$ python3 -q
>>> import numpy as np
>>> from numpy import linalg as LA
>>> np.set_printoptions(precision=3, suppress=True, linewidth=100, floatmode="fixed")
>>> F = np.array([[25, -6, -3, 3, -4, 4, -7, 1],
...     [-6, 24, 4, -6, 2, 8, 6, -12],
...     [-3, 4, 24, -6, -7, 10, 6, -7],
...     [3, -6, -6, 26, -2, -4, 1, 12],
...     [-4, 2, -7, -2, 30, -12, -1, 0],
...     [4, 8, 10, -4, -12, 31, 11, -6],
...     [-7, 6, 6, 1, -1, 11, 30, -3],
...     [1, -12, -7, 12, 0, -6, -3, 15]])
>>> x = np.array([-2, -1, 1, 1, 1, -2, -2, 0])
>>> rhs = F @ x
>>> rhs
array([ -42,  -40,  -19,   24,   53, -106,  -68,   33])
>>> np.round(LA.solve(F.T, F[5]), 3) + 0
array([0.000, 0.000, 0.000, 0.000, 0.000, 1.000, 0.000, 0.000])
>>> np.round(LA.solve(F, rhs), 3) + 0
array([-2.000, -1.000,  1.000,  1.000,  1.000, -2.000, -2.000,  0.000])
>>> np.round(LA.solve(F, F[:, 5]), 3) + 0
array([0.000, 0.000, 0.000, 0.000, 0.000, 1.000, 0.000, 0.000])
>>> x = np.ones(8)
>>> for _ in range(6):
...     x = F @ x
...     x /= LA.norm(x)
...     print(round(x @ F @ x, 3))
... 
40.639
54.72
59.823
61.285
61.722
61.865
>>> x
array([-0.097,  0.350,  0.400, -0.245, -0.278,  0.562,  0.404, -0.301])
>>> low = LA.cholesky(F)
>>> LA.eigvalsh(F).min() > 0
np.True_
>>> np.diag(low) ** 2
array([25.000, 22.560, 23.163, 23.379, 26.443, 20.224, 22.076,  4.834])
>>> rng = np.random.default_rng(45303)
>>> lab = rng.permutation(8)
>>> lab
array([1, 7, 5, 3, 2, 4, 6, 0])
>>> B = F[lab][:, lab]
>>> np.diag(B)
array([24, 15, 31, 26, 24, 30, 30, 25])
>>> np.allclose(B, F)
False
>>> u = np.array([6, -7, 5, 1, 8, 0, 6, 9])
>>> B = F + np.outer(u, np.eye(8)[4])
>>> round(float(LA.det(B) / LA.det(F)), 3), round(float(1 + LA.solve(F, u)[4]), 3)
(1.408, 1.408)
>>> LA.matrix_rank(B - F)
np.int64(1)
>>> J = np.load("run10.npy")
>>> J
array([[-0.269,  0.154, -0.248, -0.286,  0.056],
       [ 0.030, -0.105, -0.121,  0.572,  0.331],
       [ 0.539,  0.212,  0.001,  0.413,  0.035],
       [ 0.299, -0.644, -0.186, -0.291,  0.212],
       [ 0.090, -0.157, -0.348, -0.055,  0.077],
       [ 0.090,  0.092,  0.199, -0.156, -0.074],
       [ 0.329,  0.382,  0.270, -0.488,  0.089],
       [ 0.090,  0.205, -0.282, -0.204,  0.726],
       [-0.299, -0.352,  0.007, -0.115, -0.022],
       [-0.389,  0.280, -0.005,  0.108,  0.343],
       [-0.359, -0.119,  0.496,  0.065,  0.298],
       [ 0.210, -0.261,  0.575, -0.002,  0.296]])
>>> hat = J @ LA.solve(J.T @ J, J.T)
>>> np.trace(hat)
np.float64(5.0)
>>> np.diag(hat)
array([0.242, 0.463, 0.507, 0.668, 0.162, 0.086, 0.574, 0.699, 0.227, 0.359, 0.482, 0.530])
>>> C2 = np.cov(J, rowvar=False)
>>> np.argwhere(np.triu(np.abs(np.corrcoef(J.T)) > 0.8, 1))
array([], shape=(0, 2), dtype=int64)
>>> np.median(J, axis=0)
array([ 0.090, -0.007, -0.002, -0.085,  0.150])
>>> np.polyfit(J[:, 4], J[:, 0], 1)
array([-0.133,  0.056])
>>> LA.eigvalsh(C2)[::-1]
array([0.091, 0.091, 0.091, 0.091, 0.044])
>>> np.argsort(-J.std(axis=0).round(6), kind="stable")
array([1, 2, 0, 3, 4])
>>> C2.shape
(5, 5)
>>> J.std(axis=0)
array([0.287, 0.288, 0.287, 0.286, 0.211])
>>> B = np.c_[J[:, :1] @ np.array([[-2]]), np.array([2, 1, 0, 0, 0, 1, 2, 2, 0, 0, 1, 0])]
>>> B
array([[ 0.539,  2.000],
       [-0.060,  1.000],
       [-1.078,  0.000],
       [-0.599,  0.000],
       [-0.180,  0.000],
       [-0.180,  1.000],
       [-0.659,  2.000],
       [-0.180,  2.000],
       [ 0.599,  0.000],
       [ 0.778,  0.000],
       [ 0.718,  1.000],
       [-0.419,  0.000]])
>>> np.round(LA.norm(B - J @ LA.lstsq(J, B)[0], axis=0), 3) + 0
array([0.000, 2.390])
>>> np.round(LA.lstsq(J, B[:, 0])[0], 3) + 0
array([-2.000,  0.000,  0.000,  0.000,  0.000])
>>> x = np.array([-1, 3])
>>> rhs = B @ x
>>> LA.lstsq(B, rhs)[0]
array([-1.000,  3.000])
>>> LA.solve(B.T @ B, B.T @ rhs)
array([-1.000,  3.000])
>>> np.round(LA.pinv(B) @ B, 3) + 0
array([[1.000, 0.000],
       [0.000, 1.000]])
>>> rhs = rhs + 0.02 * rng.normal(size=12)
>>> rhs
array([ 5.481,  3.072,  1.083,  0.588,  0.192,  3.180,  6.657,  6.175, -0.585, -0.794,  2.288,
        0.439])
>>> b, *_ = LA.lstsq(B, rhs)
>>> b.round()
array([-1.000,  3.000])
>>> [round(float(LA.norm(LA.solve(B.T @ B + lam * np.eye(2), B.T @ rhs))), 2) for lam in (0, 1, 10, 100)]
[3.17, 2.93, 1.83, 0.39]
>>> B = J / LA.norm(J, axis=1, keepdims=True)
>>> C2 = B @ B.T
>>> (np.abs(C2) > 0.9).astype(int)
array([[1, 0, 0, 0, 0, 0, 0, 0, 0, 0, 0, 0],
       [0, 1, 0, 0, 0, 0, 0, 0, 0, 0, 0, 0],
       [0, 0, 1, 0, 0, 0, 0, 0, 0, 0, 0, 0],
       [0, 0, 0, 1, 0, 0, 0, 0, 0, 0, 0, 0],
       [0, 0, 0, 0, 1, 0, 0, 0, 0, 0, 0, 0],
       [0, 0, 0, 0, 0, 1, 0, 0, 0, 0, 0, 0],
       [0, 0, 0, 0, 0, 0, 1, 0, 0, 0, 0, 0],
       [0, 0, 0, 0, 0, 0, 0, 1, 0, 0, 0, 0],
       [0, 0, 0, 0, 0, 0, 0, 0, 1, 0, 0, 0],
       [0, 0, 0, 0, 0, 0, 0, 0, 0, 1, 0, 0],
       [0, 0, 0, 0, 0, 0, 0, 0, 0, 0, 1, 0],
       [0, 0, 0, 0, 0, 0, 0, 0, 0, 0, 0, 1]])
>>> (C2 - 2 * np.eye(12)).round(6).argmax(axis=1)
array([ 9,  2,  1,  4,  3,  6,  5,  9,  3, 10, 11, 10])
>>> E = np.array([[-3, -3, -2, 0, -1, -2, -3, 1],
...     [1, 3, -1, 1, 3, 0, 1, 2],
...     [-3, 1, 2, -2, 1, 1, -3, 3],
...     [-1, 1, 3, -2, -2, -3, -3, 1],
...     [2, 3, -3, 1, 3, 1, -2, -2],
...     [0, -1, -1, 3, 1, 0, -2, -2],
...     [2, -1, -3, 3, -2, 2, 3, 3],
...     [0, -1, -2, 1, 2, -1, 2, -3]])
>>> E
array([[-3, -3, -2,  0, -1, -2, -3,  1],
       [ 1,  3, -1,  1,  3,  0,  1,  2],
       [-3,  1,  2, -2,  1,  1, -3,  3],
       [-1,  1,  3, -2, -2, -3, -3,  1],
       [ 2,  3, -3,  1,  3,  1, -2, -2],
       [ 0, -1, -1,  3,  1,  0, -2, -2],
       [ 2, -1, -3,  3, -2,  2,  3,  3],
       [ 0, -1, -2,  1,  2, -1,  2, -3]])
>>> lab = rng.permutation(8)
>>> lab
array([5, 4, 2, 6, 7, 0, 1, 3])
>>> B = E[lab][:, lab]
>>> np.allclose(B, E)
False
>>> np.trace(B)
np.int64(3)
>>> B
array([[ 0,  1, -1, -2, -2,  0, -1,  3],
       [ 1,  3, -3, -2, -2,  2,  3,  1],
       [ 1,  1,  2, -3,  3, -3,  1, -2],
       [ 2, -2, -3,  3,  3,  2, -1,  3],
       [-1,  2, -2,  2, -3,  0, -1,  1],
       [-2, -1, -2, -3,  1, -3, -3,  0],
       [ 0,  3, -1,  1,  2,  1,  3,  1],
       [-3, -2,  3, -3,  1, -1,  1, -2]])
>>> np.round(LA.det(B), 3), round(float(LA.det(E[lab])), 3)
(np.float64(-19728.0), 19728.0)
>>> u = np.array([-2, -1, -2, 2, -1, -2, 2, 0])
>>> B = E + np.outer(u, np.eye(8)[6])
>>> round(float(LA.det(B) / LA.det(E)), 3), np.round(1 + LA.solve(E, u)[6], 3)
(2.221, np.float64(2.221))
>>> LA.matrix_rank(B - E)
np.int64(1)
>>> B = LA.inv(E)
>>> LA.det(E) * B
array([[-10543.000, -12798.000,  22613.000,  18378.000,   5379.000,   1069.000,  18450.000,
         30844.000],
       [ 11247.000,  10494.000, -18021.000, -18954.000,  -7731.000,    147.000, -17154.000,
        -25692.000],
       [   549.000,  -3366.000,   3609.000,   3474.000,   4527.000,  -3087.000,   5130.000,
          6876.000],
       [  5611.000,   2934.000,  -7817.000,  -8514.000,   -447.000,  -6001.000,  -8586.000,
        -11116.000],
       [ -7279.000, -10926.000,  11621.000,  13914.000,   5235.000,   -467.000,  13698.000,
         17068.000],
       [  2976.000,   4608.000,  -4800.000,   1152.000,  -1872.000,   -240.000,  -2592.000,
         -1536.000],
       [  4181.000,   2682.000,  -5431.000,  -4878.000,     15.000,   1393.000,  -5670.000,
        -10484.000],
       [ -5302.000,  -7308.000,   6722.000,   6804.000,   3534.000,    706.000,   5652.000,
         11752.000]])
>>> np.allclose(B, E.T)
False
>>> u, r1 = E[5], E[4]
>>> u @ u
np.int64(20)
>>> p = (u @ r1) / (u @ u) * u
>>> p
array([ 0.000, -0.700, -0.700,  2.100,  0.700,  0.000, -1.400, -1.400])
>>> round(float(LA.norm(u + r1) ** 2 + LA.norm(u - r1) ** 2), 3)
122.0
>>> B = np.array([[-0.5, 1.6], [1.2, -0.7], [-0.6, 0.8], [0.7, 0.8]])
>>> basis = np.array([[0.3, 0.1, 1.7, -0.3, -0.7, -0.3, -1.5],
...     [-0.7, -0.2, -1.2, -0.5, 1.9, 1.8, -1.7]])
>>> mat = B @ basis
>>> mat
array([[-1.270, -0.370, -2.770, -0.650,  3.390,  3.030, -1.970],
       [ 0.850,  0.260,  2.880, -0.010, -2.170, -1.620, -0.610],
       [-0.740, -0.220, -1.980, -0.220,  1.940,  1.620, -0.460],
       [-0.350, -0.090,  0.230, -0.610,  1.030,  1.230, -2.410]])
>>> LA.cond(mat) > 100
np.True_
>>> round(LA.norm(mat, 2) / LA.norm(mat), 3)
np.float64(0.931)
>>> round(float(np.trace(LA.pinv(mat) @ mat)), 3)
2.0
>>> np.unique(mat.round(6), axis=0).shape
(4, 7)
>>> np.allclose(mat[:-1].T @ LA.lstsq(mat[:-1].T, mat[-1])[0], mat[-1])
True
>>> feats = np.array([[6, 0, 0],
...     [12, 12, 8],
...     [4, 0, 0],
...     [0, 0, 0],
...     [0, 0, 0],
...     [0, 0, 0],
...     [2, 8, 12],
...     [0, 0, 0],
...     [4, 0, 0],
...     [0, 0, 4],
...     [6, 12, 14]])
>>> x = np.array([-2, 0, -3])
>>> rhs = feats @ x
>>> rhs
array([-12, -48,  -8,   0,   0,   0, -40,   0,  -8, -12, -54])
>>> rhs = rhs + 0.1 * rng.normal(size=11)
>>> rhs
array([-12.037, -47.973,  -7.960,   0.214,  -0.052,   0.172, -40.025,  -0.017,  -7.946, -12.052,
       -53.961])
>>> b, *_ = LA.lstsq(feats, rhs)
>>> np.round(LA.norm(rhs - feats @ b), 3)
np.float64(0.294)
>>> [round(float(LA.norm(LA.solve(feats.T @ feats + lam * np.eye(3), feats.T @ rhs))), 2) for lam in (0, 1, 10, 100)]
[3.61, 3.52, 3.09, 2.56]
>>> np.round(feats.T @ (rhs - feats @ b), 3) + 0
array([0.000, 0.000, 0.000])
>>> Xs = feats - feats.mean(axis=0)
>>> evecs = LA.svd(Xs)[2][:2]
>>> B = Xs - Xs @ evecs.T @ evecs
>>> np.round(np.cov(Xs @ evecs.T, rowvar=False), 3) + 0
array([[57.910,  0.000],
       [ 0.000, 10.682]])
>>> Xs = feats - feats.mean(axis=0)
>>> Uu, sv, VT = LA.svd(Xs, full_matrices=False)
>>> sv
array([24.064, 10.336,  2.936])
>>> VT[0] * np.sign(VT[0, np.abs(VT[0]).argmax()])
array([0.338, 0.662, 0.669])
>>> np.abs(VT[0]).argmax()
np.int64(2)
>>> sv ** 2 / (sv ** 2).sum()
array([0.834, 0.154, 0.012])
>>> (np.sign(Uu[:, 0]) == np.sign(Uu[0, 0])).astype(int)
array([1, 0, 1, 1, 1, 1, 0, 1, 1, 1, 0])
>>> np.searchsorted(np.cumsum(sv ** 2) / (sv ** 2).sum(), 0.9) + 1
np.int64(2)
>>> np.round(Xs.mean(axis=0), 3) + 0
array([0.000, 0.000, 0.000])
>>> np.abs(Uu[:, 0]).argmax()
np.int64(10)
>>> data = rng.normal(size=(46, 8)) + 10 * np.array([-1, -1, -7, 4, -2, 2, -1, -5])
>>> data
array([[ -9.705,  -9.120, -70.634,  42.640, -18.638,  17.855, -11.471, -50.738],
       [ -7.919,  -9.098, -68.171,  39.399, -19.996,  19.698, -10.242, -50.007],
       [-12.043, -11.439, -70.187,  38.946, -21.099,  19.144, -11.060, -49.712],
       [-11.639, -10.049, -69.465,  39.189, -18.210,  19.814, -10.174, -50.646],
       [-10.400,  -9.138, -69.369,  41.181, -20.037,  20.817, -11.159, -48.813],
       [ -8.243,  -8.647, -68.199,  39.978, -18.552,  20.531,  -9.676, -50.492],
       [-10.870, -10.314, -70.177,  40.710, -20.394,  20.343,  -8.762, -52.524],
       [ -9.422, -10.057, -72.099,  40.543, -20.066,  19.315, -10.554, -49.498],
       [-10.919,  -8.487, -70.901,  38.691, -20.742,  20.680, -10.471, -48.440],
       [ -7.718, -11.520, -69.706,  40.371, -19.185,  18.602, -10.124, -51.159],
       [-11.350,  -8.477, -70.442,  38.881, -20.173,  19.389, -10.984, -49.298],
       [-10.997,  -9.884, -70.731,  38.577, -19.109,  20.478,  -9.011, -50.824],
       [-10.802, -10.286, -71.772,  37.767, -19.073,  19.024,  -9.898, -49.741],
       [ -9.527, -10.066, -71.307,  41.580, -19.132,  20.223, -10.589, -50.537],
       [ -8.621,  -9.873, -69.647,  40.179, -19.190,  20.562, -11.377, -52.716],
       [-10.277, -10.343, -69.107,  38.235, -19.844,  21.592, -10.341, -49.306],
       [-10.014,  -9.372, -68.485,  40.287, -21.273,  18.820,  -9.452, -48.174],
       [ -8.445,  -9.460, -70.514,  39.338, -18.880,  19.322,  -9.810, -50.966],
       [-10.685,  -9.196, -69.574,  41.763, -19.458,  20.284, -10.503, -51.580],
       [ -8.432, -10.273, -69.603,  40.333, -18.184,  19.501,  -8.588, -49.342],
       [ -9.850, -10.232, -70.310,  38.906, -19.551,  18.443, -11.468, -52.300],
       [ -9.887,  -9.116, -70.814,  40.047, -20.175,  19.752, -11.542, -49.269],
       [-11.088, -11.246, -68.888,  41.149, -19.164,  19.252, -10.230, -50.015],
       [-10.410, -10.713, -70.046,  38.930, -20.958,  20.147, -12.698, -49.665],
       [-12.132,  -9.193, -70.093,  41.705, -19.561,  20.032, -11.195, -51.060],
       [-10.490,  -9.964, -69.458,  40.104, -20.863,  19.667,  -9.494, -49.503],
       [ -8.200, -11.026, -71.204,  41.739, -18.661,  18.636,  -8.253, -49.496],
       [-10.572,  -8.097, -70.484,  39.234, -20.820,  18.937,  -8.896, -51.159],
       [ -9.242, -10.148, -70.195,  41.325, -18.141,  19.077,  -9.892, -50.798],
       [-10.698,  -9.460, -68.409,  41.019, -19.931,  19.104, -12.881, -50.777],
       [-10.670, -11.533, -69.483,  40.665, -19.661,  18.517, -10.196, -51.452],
       [-10.403, -10.653, -70.392,  40.661, -18.599,  19.237,  -8.729, -50.566],
       [ -8.543, -10.498, -68.437,  41.629, -20.136,  19.986,  -8.808, -49.388],
       [ -9.391,  -8.729, -69.345,  40.934, -21.507,  20.291,  -9.585, -49.042],
       [-10.904, -10.200, -69.984,  41.483, -19.541,  20.374, -10.695, -50.342],
       [ -7.950,  -9.225, -70.062,  39.407, -19.081,  18.686, -10.109, -51.720],
       [-12.707,  -8.391, -67.776,  39.017, -21.096,  17.101, -10.284, -49.308],
       [ -9.874,  -9.960, -70.476,  40.061, -19.741,  20.138, -10.934, -47.280],
       [-10.023,  -8.301, -69.456,  41.171, -18.381,  20.030,  -9.803, -49.722],
       [-11.443,  -9.550, -70.020,  40.242, -20.051,  20.061,  -9.914, -49.893],
       [ -9.562,  -9.413, -68.688,  41.370, -20.136,  20.445, -10.237, -48.937],
       [-10.131, -10.464, -70.615,  39.747, -19.514,  18.362,  -9.536, -48.790],
       [ -8.359, -10.784, -69.777,  40.146, -20.338,  20.456,  -9.623, -52.018],
       [ -9.499, -10.697, -71.830,  40.066, -20.993,  20.816, -10.632, -49.524],
       [ -9.276, -10.350, -70.468,  39.846, -20.583,  18.705,  -7.078, -50.752],
       [ -9.988,  -8.961, -70.371,  39.859, -20.656,  20.787, -11.133, -50.019]])
>>> dist = LA.norm(data[:, None] - data[None], axis=-1)
>>> dist[32].round(6).argsort(kind="stable")[:4]
array([32, 40, 19, 33])
>>> LA.matrix_rank(dist ** 2)
np.int64(10)
